$ python -q
>>> import numpy as np
>>> from numpy import linalg as LA
>>> np.set_printoptions(precision=2, suppress=True, linewidth=100)
>>> arr = np.array([[-1.0, -0.7, -0.6],
...     [0.1, 0.3, 0.6],
...     [-0.1, 0.3, 0.7],
...     [0.8, 0.7, -1.1],
...     [0.2, 0.7, 1.5],
...     [-0.8, -0.4, 1.8],
...     [0.0, -1.7, 0.8],
...     [-0.1, 0.4, 1.4],
...     [0.7, 0.3, 1.9],
...     [-0.4, -2.0, -1.7],
...     [1.0, 3.0, 1.6],
...     [-1.2, 1.1, 0.7],
...     [-0.8, -0.5, -0.5],
...     [0.4, 0.2, 0.1],
...     [0.9, -0.8, -0.1],
...     [-0.7, -0.4, 0.0],
...     [0.7, -0.2, -0.6],
...     [0.7, -0.8, -0.6],
...     [0.5, -0.1, -0.4],
...     [0.6, 0.8, 0.6],
...     [1.3, -0.6, -1.6],
...     [-0.3, 0.7, 1.4],
...     [0.3, -0.3, -0.6],
...     [-2.3, 0.0, -0.4],
...     [-0.9, 2.5, 0.7],
...     [-1.1, 0.2, -1.8]])
>>> rng = np.random.default_rng(103099)
>>> arr[:, 1] = 2 * arr[:, 0] + 0.3 * rng.normal(size=26)
>>> arr
array([[-1.  , -1.8 , -0.6 ],
       [ 0.1 ,  0.09,  0.6 ],
       [-0.1 , -0.35,  0.7 ],
       [ 0.8 ,  2.06, -1.1 ],
       [ 0.2 ,  0.69,  1.5 ],
       [-0.8 , -1.8 ,  1.8 ],
       [ 0.  , -0.08,  0.8 ],
       [-0.1 ,  0.6 ,  1.4 ],
       [ 0.7 ,  1.05,  1.9 ],
       [-0.4 , -1.  , -1.7 ],
       [ 1.  ,  1.79,  1.6 ],
       [-1.2 , -2.98,  0.7 ],
       [-0.8 , -1.32, -0.5 ],
       [ 0.4 ,  1.12,  0.1 ],
       [ 0.9 ,  1.75, -0.1 ],
       [-0.7 , -1.27,  0.  ],
       [ 0.7 ,  1.51, -0.6 ],
       [ 0.7 ,  1.05, -0.6 ],
       [ 0.5 ,  0.92, -0.4 ],
       [ 0.6 ,  1.21,  0.6 ],
       [ 1.3 ,  3.12, -1.6 ],
       [-0.3 , -0.31,  1.4 ],
       [ 0.3 ,  0.23, -0.6 ],
       [-2.3 , -4.32, -0.4 ],
       [-0.9 , -1.6 ,  0.7 ],
       [-1.1 , -2.08, -1.8 ]])
>>> Z = arr[[3, 1]].astype(float)
>>> for _ in range(3):
...     idx = LA.norm(arr[:, None] - Z, axis=-1).argmin(axis=1)
...     Z = np.array([arr[idx == j].mean(axis=0) for j in range(2)])
... 
>>> idx
array([1, 1, 1, 0, 0, 1, 1, 1, 0, 1, 0, 1, 1, 0, 0, 1, 0, 0, 0, 0, 0, 1, 0, 1, 1, 1])
>>> np.bincount(idx)
array([12, 14])
>>> round(LA.norm(arr), 2)
np.float64(11.11)
>>> LA.matrix_rank(arr)
np.int64(3)
>>> np.count_nonzero(arr)
np.int64(76)
>>> round(float(np.abs(arr).max()), 2)
4.32
>>> arr.sum(axis=0)
array([-1.5 , -1.74,  3.8 ])
>>> cen = arr - arr.mean(axis=0)
>>> evecs = LA.svd(cen)[2][:2]
>>> M2 = cen - cen @ evecs.T @ evecs
>>> (cen @ evecs.T).std(axis=0)
array([1.88, 1.07])
>>> np.round(M2.std(axis=0), 2) + 0
array([0.12, 0.06, 0.  ])
>>> np.round(np.cov(cen @ evecs.T, rowvar=False), 2) + 0
array([[3.7 , 0.  ],
       [0.  , 1.19]])
>>> np.diag(evecs.T @ evecs)
array([0.19, 0.81, 1.  ])
>>> LA.norm(M2, axis=1).round(6).argmax()
np.int64(7)
>>> A = np.array([[-1.0, 0.0, 0.0], [0.0, 1.0, 2.0], [0.0, -1.0, 3.0]])
>>> # 2 groups of indices that never mix
>>> (LA.matrix_power((A != 0) + (A.T != 0) + np.eye(3), 3) > 0).astype(int)
array([[1, 0, 0],
       [0, 1, 1],
       [0, 1, 1]])
>>> np.flatnonzero(LA.matrix_power((A != 0) + (A.T != 0) + np.eye(3), 3)[2])
array([1, 2])
>>> np.sort(LA.eigvals(A).real)
array([-1.,  2.,  2.])
>>> gram = A.T @ A
>>> LA.svd(A, compute_uv=False) ** 2
array([13.09,  1.91,  1.  ])
>>> np.allclose(gram, gram.T)
True
>>> LA.eigvalsh(gram)[::-1]
array([13.09,  1.91,  1.  ])
>>> LA.matrix_rank(gram)
np.int64(3)
>>> np.trace(gram), (A ** 2).sum()
(np.float64(16.0), np.float64(16.0))
>>> M2 = np.array([[-3, 1], [1, 3]])
>>> Z = np.kron(M2, A)
>>> np.round(LA.norm(Z, 2), 2), round(float(LA.norm(M2, 2) * LA.norm(A, 2)), 2)
(np.float64(11.44), 11.44)
>>> Z
array([[ 3., -0., -0., -1.,  0.,  0.],
       [-0., -3., -6.,  0.,  1.,  2.],
       [-0.,  3., -9.,  0., -1.,  3.],
       [-1.,  0.,  0., -3.,  0.,  0.],
       [ 0.,  1.,  2.,  0.,  3.,  6.],
       [ 0., -1.,  3.,  0., -3.,  9.]])
>>> idx = rng.permutation(6)
>>> idx
array([5, 4, 3, 0, 1, 2])
>>> M2 = Z[idx][:, idx]
>>> round(LA.det(M2), 2), np.round(LA.det(Z[idx]), 2)
(np.float64(-25000.0), np.float64(-25000.0))
>>> np.allclose(M2, Z)
False
>>> M2
array([[ 9., -3.,  0.,  0., -1.,  3.],
       [ 6.,  3.,  0.,  0.,  1.,  2.],
       [ 0.,  0., -3., -1.,  0.,  0.],
       [ 0.,  0., -1.,  3., -0., -0.],
       [ 2.,  1.,  0., -0., -3., -6.],
       [ 3., -1.,  0., -0.,  3., -9.]])
>>> np.sort(np.abs(LA.eigvals(M2)))
array([3.16, 3.16, 7.07, 7.07, 7.07, 7.07])
>>> np.trace(M2)
np.float64(0.0)
>>> np.diag(M2)
array([ 9.,  3., -3.,  3., -3., -9.])
